$ python -q
>>> import numpy as np
>>> import numpy.linalg as la
>>> np.set_printoptions(precision=3, suppress=True, linewidth=200, floatmode="fixed")
>>> def tidy(a):
...     return np.round(a, 3) + 0
... 
>>> K = np.load("a.npy")
>>> K
array([[0.400, 0.600],
       [0.455, 0.545]])
>>> # row-stochastic, so 1 is an eigenvalue
>>> np.count_nonzero(K)
np.int64(4)
>>> out = la.inv(K)
>>> tidy(out)
array([[-9.909, 10.909],
       [ 8.273, -7.273]])
>>> tidy(K @ out)
array([[1.000, 0.000],
       [0.000, 1.000]])
>>> tidy(la.det(K) * out)
array([[ 0.545, -0.600],
       [-0.455,  0.400]])
>>> print(tidy(la.cond(K)))
18.565
>>> (np.abs(out) > 1e-9).astype(int)
array([[1, 1],
       [1, 1]])
>>> q, r_ = la.qr(out)
>>> tidy(np.abs(np.diag(r_)))
array([12.908,  1.409])
>>> tidy(abs(r_[0, 0])), tidy(la.norm(out[:, 0]))
(np.float64(12.908), np.float64(12.908))
>>> tidy(la.norm(K) ** 2 / la.norm(K, 2) ** 2)
np.float64(1.003)
>>> tidy(la.norm(K, 2))
np.float64(1.01)
>>> tidy(la.norm(K, "nuc"))
np.float64(1.065)
>>> K[0] @ K[1]
np.float64(0.509)
>>> print(tidy(la.norm(K, axis=0)))
[0.606 0.811]
>>> evals, vecs = la.eig(K)
>>> tidy(evals)
array([-0.055,  1.000])
>>> arr = np.loadtxt("block10.csv", delimiter=",")
>>> arr
array([[  7.000,   7.000,   3.000],
       [ 14.000,  11.000,   4.000],
       [ 17.000,  20.000,   6.000],
       [ 17.000,  21.000,  10.000],
       [ 18.000,  27.000,  10.000],
       [ 25.000,  29.000,  13.000],
       [ 32.000,  38.000,  22.000],
       [ 39.000,  47.000,  29.000],
       [ 47.000,  51.000,  37.000],
       [ 55.000,  59.000,  37.000],
       [ 58.000,  68.000,  42.000],
       [ 65.000,  76.000,  45.000],
       [ 67.000,  76.000,  50.000],
       [ 75.000,  82.000,  52.000],
       [ 84.000,  86.000,  60.000],
       [ 85.000,  86.000,  63.000],
       [ 90.000,  88.000,  68.000],
       [ 95.000,  90.000,  68.000],
       [ 95.000,  99.000,  74.000],
       [101.000, 101.000,  81.000],
       [104.000, 109.000,  85.000],
       [104.000, 118.000,  86.000]])
>>> x = np.array([1, 1, -2])
>>> rhs = arr @ x
>>> b, lr = np.zeros(3), 1 / la.norm(arr, 2) ** 2
>>> for i in range(300):
...     b -= lr * arr.T @ (arr @ b - rhs)
...     if i % 50 == 0: print(i, round(la.norm(arr @ b - rhs), 3))
... 
0 46.757
50 43.12
100 39.805
150 36.786
200 34.035
250 31.529
>>> print(tidy(la.cond(arr)))
40.721
>>> tidy(b)
array([ 0.257,  0.678, -0.565])
>>> X = np.array([[6.0, 5.0, 0.0, 5.0],
...     [5.0, 6.0, 0.0, 5.0],
...     [0.0, 0.0, 6.0, 0.0],
...     [5.0, 5.0, 0.0, 6.0]])
>>> tidy(la.svd(X, compute_uv=False))
array([16.000,  6.000,  1.000,  1.000])
>>> X.sum(axis=1)
array([16.000, 16.000,  6.000, 16.000])
>>> print(np.diff(X, axis=0))
[[-1.000  1.000  0.000  0.000]
 [-5.000 -6.000  6.000 -5.000]
 [ 5.000  5.000 -6.000  6.000]]
>>> X.sum(axis=0)
array([16.000, 16.000,  6.000, 16.000])
>>> np.count_nonzero(X)
np.int64(10)
>>> X.mean(axis=0)
array([4.000, 4.000, 1.500, 4.000])
>>> print(X - X[0])
[[ 0.000  0.000  0.000  0.000]
 [-1.000  1.000  0.000  0.000]
 [-6.000 -5.000  6.000 -5.000]
 [-1.000  0.000  0.000  1.000]]
>>> M = np.load("mat.npy")
>>> M
array([[ 14.561,  19.851, -19.389],
       [ 12.766,  17.202, -16.220],
       [ 11.624,  15.536, -14.259],
       [ 10.291,  13.613, -12.036],
       [  5.892,   7.490,  -5.378],
       [  5.135,   6.481,  -4.380],
       [  4.459,   5.594,  -3.539],
       [  3.266,   4.066,  -2.201],
       [  2.734,   3.402,  -1.679],
       [  0.979,   1.274,  -0.410],
       [  0.660,   0.884,  -0.268],
       [  0.508,   0.692,  -0.207],
       [ -0.377,  -0.634,   0.274],
       [ -1.137,  -2.458,   1.851],
       [ -1.161,  -2.523,   1.923],
       [ -1.250,  -2.777,   2.209],
       [ -1.264,  -2.817,   2.254],
       [ -1.620,  -3.862,   3.520],
       [ -2.309,  -5.926,   6.254],
       [ -2.447,  -6.338,   6.822],
       [ -2.780,  -7.329,   8.209],
       [ -3.512,  -9.477,  11.286],
       [ -4.203, -11.475,  14.206],
       [ -4.973, -13.661,  17.442]])
>>> Ac = M - M.mean(axis=0)
>>> vecs = la.svd(Ac)[2][:1]
>>> out = Ac - Ac @ vecs.T @ vecs
>>> la.norm(out, axis=1).round(6).argmax()
np.int64(23)
>>> tidy(np.cov(Ac @ vecs.T, rowvar=False))
np.float64(189.811)
>>> tidy(np.diag(vecs.T @ vecs))
array([0.157, 0.418, 0.425])
>>> q, r_ = la.qr(M)
>>> print(tidy(np.abs(np.diag(r_))))
[28.269 11.431  4.219]
>>> q.shape, r_.shape
((24, 3), (3, 3))
>>> tidy(q.T @ q)
array([[1.000, 0.000, 0.000],
       [0.000, 1.000, 0.000],
       [0.000, 0.000, 1.000]])
>>> E = np.array([[-0.9, 1.5, 0.9, 0.1],
...     [-0.6, 0.7, -0.6, 1.2],
...     [-0.7, -1.2, -1.0, -1.4],
...     [0.6, -0.1, -1.0, 0.8]])
>>> rng = np.random.default_rng(123535)
>>> z = rng.permutation(4)
>>> z
array([1, 3, 2, 0])
>>> out = E[z][:, z]
>>> np.trace(out)
np.float64(-0.4)
>>> tidy(la.det(out)), tidy(la.det(E[z]))
(np.float64(-2.305), np.float64(-2.305))
>>> np.allclose(out, E)
False
>>> round(np.log10(la.cond(K)))
1
>>> np.argsort(-la.norm(K, axis=0).round(6), kind="stable")[:3]
array([1, 0])
>>> la.matrix_rank(K, rtol=0.1)
np.int64(1)
>>> tidy(la.norm(K, 2) / la.norm(K))
np.float64(0.999)
>>> out = np.array([[0, -1, 3], [-1, -3, 1], [0, 2, 1], [-1, 0, 2]])
>>> np.einsum("ij,ij->i", E, E)
array([3.880, 2.650, 4.890, 2.010])
>>> tidy(np.einsum("ij->j", E))
array([-1.600,  0.900, -1.700,  0.700])
>>> print(la.matrix_rank(E @ out))
3
>>> print(tidy(E @ out))
[[-1.600 -1.800 -0.100]
 [-1.900 -2.700  0.700]
 [ 2.600  2.300 -7.100]
 [-0.700 -2.300  2.300]]
>>> np.vstack([E, out.T]).shape
(7, 4)
>>> out = np.c_[M[:, :2] @ np.array([[1, 5], [-3, 0]]), np.array([0, 0, 0, 0, 1, 2, 0, 0, 2, 0, 0, 0, 2, 1, 1, 0, 1, 2, 1, 0, 0, 2, 2, 0])]
>>> tidy(out)
array([[-44.992,  72.805,   0.000],
       [-38.840,  63.830,   0.000],
       [-34.984,  58.120,   0.000],
       [-30.548,  51.455,   0.000],
       [-16.578,  29.460,   1.000],
       [-14.308,  25.675,   2.000],
       [-12.323,  22.295,   0.000],
       [ -8.932,  16.330,   0.000],
       [ -7.472,  13.670,   2.000],
       [ -2.843,   4.895,   0.000],
       [ -1.992,   3.300,   0.000],
       [ -1.568,   2.540,   0.000],
       [  1.525,  -1.885,   2.000],
       [  6.237,  -5.685,   1.000],
       [  6.408,  -5.805,   1.000],
       [  7.081,  -6.250,   0.000],
       [  7.187,  -6.320,   1.000],
       [  9.966,  -8.100,   2.000],
       [ 15.469, -11.545,   1.000],
       [ 16.567, -12.235,   0.000],
       [ 19.207, -13.900,   0.000],
       [ 24.919, -17.560,   2.000],
       [ 30.222, -21.015,   2.000],
       [ 36.010, -24.865,   0.000]])
>>> tidy(la.norm(la.qr(M)[0].T @ out, axis=0) ** 2 / ((out ** 2).sum(axis=0) + 1e-12))
array([1.000, 1.000, 0.271])
>>> la.matrix_rank(out)
np.int64(3)
>>> tidy(la.norm(out - M @ la.lstsq(M, out)[0], axis=0))
array([0.000, 0.000, 4.599])
>>> la.matrix_rank(np.c_[M, out])
np.int64(4)
